$ python -q
>>> import numpy as np
>>> np.set_printoptions(suppress=True, linewidth=120)
>>> tidy = lambda a: np.round(a, 1) + 0
>>> K = np.load("w.npy")
>>> print(tidy(K))
[[ 0.7  1.   0.6  1.2]
 [ 1.   0.6  0.2  0.1]
 [ 0.6  0.2 -0.9  0.1]
 [ 1.2  0.1  0.1 -1.4]]
>>> # equal to its transpose
>>> Uu, s, Vt = np.linalg.svd(K)
>>> V = Vt[:(s > 1e-8).sum()]
>>> rng = np.random.default_rng(420)
>>> vec = K[0] + -3 * K[1] + rng.integers(2) * np.eye(4)[2]
>>> print(tidy(vec))
[-2.2 -0.7  1.   1. ]
>>> print(np.linalg.matrix_rank(np.vstack([K, vec])))
4
>>> print(np.argsort(-np.linalg.norm(K, axis=0).round(6), kind="stable")[:3])
[3 0 1]
>>> print(tidy(np.linalg.eigvalsh(K).min()))
-2.0
>>> print([round(float(np.linalg.det(K[:i, :i])), 2) + 0 for i in range(1, 5)])
[0.72, -0.53, 0.45, 0.0]
>>> Uu, s, Vt = np.linalg.svd(K)
>>> print(tidy(s))
[2. 2. 1. 0.]
>>> print(np.argmax(s[:-1] / (s[1:] + 1e-6)) + 1)
3
>>> out = Uu[:, :3] @ np.diag(s[:3]) @ Vt[:3]
>>> print(tidy(np.abs(K - out).max()))
0.0
>>> print(tidy(np.linalg.norm(K - out, 2)), tidy(s[3]))
0.0 0.0
>>> print(tidy(out))
[[ 0.7  1.   0.6  1.2]
 [ 1.   0.6  0.2  0.1]
 [ 0.6  0.2 -0.9  0.1]
 [ 1.2  0.1  0.1 -1.4]]
>>> print(tidy(np.linalg.norm(K - out) / np.linalg.norm(K)))
0.0
>>> feats = np.loadtxt("block0.csv", delimiter=",")
>>> print(tidy(feats))
[[ 0.2  2.   1.3  0.3  1.5]
 [ 1.1  2.   3.3  2.3  4.4]
 [ 0.3  2.   1.6  0.6  1.9]
 [ 0.2  2.   1.4  0.4  1.5]
 [ 0.4  2.   1.8  0.8  2.1]
 [ 0.5  2.   2.   1.   2.5]
 [ 0.   2.   1.   0.   1. ]
 [-0.2  2.   0.7 -0.3  0.5]
 [-1.   2.  -0.9 -1.9 -1.9]
 [ 0.8  2.   2.6  1.6  3.4]
 [-1.1  2.  -1.2 -2.2 -2.3]
 [-1.1  2.  -1.2 -2.2 -2.2]
 [ 0.6  2.   2.3  1.3  2.9]
 [-0.9  2.  -0.8 -1.8 -1.8]
 [ 1.3  2.   3.6  2.6  4.9]
 [ 0.2  2.   1.4  0.4  1.6]
 [ 1.4  2.   3.8  2.8  5.2]
 [-0.3  2.   0.4 -0.6  0. ]
 [-0.8  2.  -0.6 -1.6 -1.4]
 [ 1.2  2.   3.4  2.4  4.5]
 [ 0.   2.   1.   0.   1. ]
 [ 2.4  2.   5.7  4.7  8.1]
 [ 0.5  2.   1.9  0.9  2.4]
 [-2.   2.  -2.9 -3.9 -4.9]
 [-0.6  2.  -0.2 -1.2 -0.9]
 [-0.4  2.   0.2 -0.8 -0.2]
 [ 0.2  2.   1.3  0.3  1.5]
 [-0.7  2.  -0.4 -1.4 -1.1]
 [ 0.4  2.   1.9  0.9  2.3]
 [ 1.7  2.   4.5  3.5  6.2]]
>>> # rows and columns are dependent
>>> rank = np.linalg.matrix_rank(feats)
>>> print(rank)
2
>>> null = np.linalg.svd(feats)[2][rank:].T
>>> print(np.linalg.matrix_rank(feats.T @ feats), np.linalg.matrix_rank(feats @ feats.T))
2 2
>>> print(tidy(null @ null.T))
[[ 0.9  0.1 -0.1 -0.1 -0.2]
 [ 0.1  0.1 -0.2  0.2 -0.1]
 [-0.1 -0.2  0.7 -0.2 -0.3]
 [-0.1  0.2 -0.2  0.7 -0.3]
 [-0.2 -0.1 -0.3 -0.3  0.5]]
>>> print([int(np.linalg.matrix_rank(np.delete(feats, i, axis=0))) for i in range(30)])
[2, 2, 2, 2, 2, 2, 2, 2, 2, 2, 2, 2, 2, 2, 2, 2, 2, 2, 2, 2, 2, 2, 2, 2, 2, 2, 2, 2, 2, 2]
>>> print(null.shape)
(5, 3)
>>> print([int(np.linalg.matrix_rank(feats[:, :j + 1])) for j in range(5)])
[1, 2, 2, 2, 2]
>>> W1 = np.array([[-2, -1], [-1, 2], [2, 0], [0, 2], [-2, -2]])
>>> coef = np.array([-1, 1])
>>> H = np.maximum(feats @ W1 + coef, 0)
>>> print((H > 0).mean(axis=0))
[0.2 0.8]
>>> print(tidy(H))
[[0.  2.5]
 [0.  0. ]
 [0.  2.1]
 [0.  2.5]
 [0.  1.9]
 [0.  1.5]
 [0.  3. ]
 [0.  3.5]
 [0.8 5.9]
 [0.  0.6]
 [1.4 6.3]
 [1.3 6.2]
 [0.  1.1]
 [0.7 5.8]
 [0.  0. ]
 [0.  2.4]
 [0.  0. ]
 [0.  4. ]
 [0.2 5.4]
 [0.  0. ]
 [0.  3. ]
 [0.  0. ]
 [0.  1.6]
 [4.8 8.9]
 [0.  4.9]
 [0.  4.2]
 [0.  2.5]
 [0.  5.1]
 [0.  1.7]
 [0.  0. ]]
>>> print(np.linalg.matrix_rank(H))
2
>>> Z = np.array([[4, 1], [1, 1]])
>>> print(tidy(H @ Z))
[[ 2.5  2.5]
 [ 0.   0. ]
 [ 2.1  2.1]
 [ 2.5  2.5]
 [ 1.9  1.9]
 [ 1.5  1.5]
 [ 3.   3. ]
 [ 3.5  3.5]
 [ 9.2  6.7]
 [ 0.6  0.6]
 [12.   7.7]
 [11.5  7.6]
 [ 1.1  1.1]
 [ 8.5  6.5]
 [ 0.   0. ]
 [ 2.4  2.4]
 [ 0.   0. ]
 [ 4.   4. ]
 [ 6.2  5.6]
 [ 0.   0. ]
 [ 3.   3. ]
 [ 0.   0. ]
 [ 1.6  1.6]
 [28.1 13.7]
 [ 4.9  4.9]
 [ 4.2  4.2]
 [ 2.5  2.5]
 [ 5.1  5.1]
 [ 1.7  1.7]
 [ 0.   0. ]]
>>> print(tidy(np.linalg.norm(feats, 2) / np.linalg.norm(feats)))
0.9
>>> print(np.linalg.matrix_rank(feats, rtol=0.1))
2
>>> print(np.linalg.cond(feats) > 100)
True
>>> arr = np.load("sample19.npy")
>>> print(arr)
[[ 0 -1  1  1 -1 -1  1  1  1  2  0]
 [ 1  0  0 -1  0 -2 -1 -1  0  0 -2]
 [-1  0  0 -2 -2  0  0 -1  0  3 -1]
 [-1  1  2  0 -2 -1 -1 -2  1  1  1]
 [ 1  0  2  2  0 -1 -3  0 -2  0  1]
 [ 1  2  0  1  1  0  0  2  2  1  0]
 [-1  1  0  1  3  0  0 -3  1 -2  0]
 [-1  1  1  2  0 -2  3  0  2  3 -2]
 [-1  0  0 -1  2 -2 -1 -2  0 -3 -1]
 [-2  0 -3 -1  0 -1  2 -3  3  0 -2]
 [ 0  2  1 -1 -1  0  0  2  1  2  0]]
>>> Uu, s, Vt = np.linalg.svd(arr)
>>> print(np.argmax(s[:-1] / (s[1:] + 1e-6)) + 1)
10
>>> out = Uu[:, :10] @ np.diag(s[:10]) @ Vt[:10]
>>> print(tidy(out))
[[ 0. -1.  1.  1. -1. -1.  1.  1.  1.  2.  0.]
 [ 1.  0.  0. -1.  0. -2. -1. -1.  0.  0. -2.]
 [-1.  0.  0. -2. -2.  0.  0. -1.  0.  3. -1.]
 [-1.  1.  2.  0. -2. -1. -1. -2.  1.  1.  1.]
 [ 1.  0.  2.  2.  0. -1. -3.  0. -2.  0.  1.]
 [ 1.  2.  0.  1.  1.  0.  0.  2.  2.  1.  0.]
 [-1.  1.  0.  1.  3.  0.  0. -3.  1. -2.  0.]
 [-1.  1.  1.  2.  0. -2.  3.  0.  2.  3. -2.]
 [-1.  0.  0. -1.  2. -2. -1. -2.  0. -3. -1.]
 [-2.  0. -3. -1.  0. -1.  2. -3.  3.  0. -2.]
 [ 0.  2.  1. -1. -1.  0.  0.  2.  1.  2.  0.]]
>>> print(tidy(np.abs(arr - out).max()))
0.0
>>> print(tidy(np.linalg.norm(arr - out, 2)), tidy(s[10]))
0.0 0.0
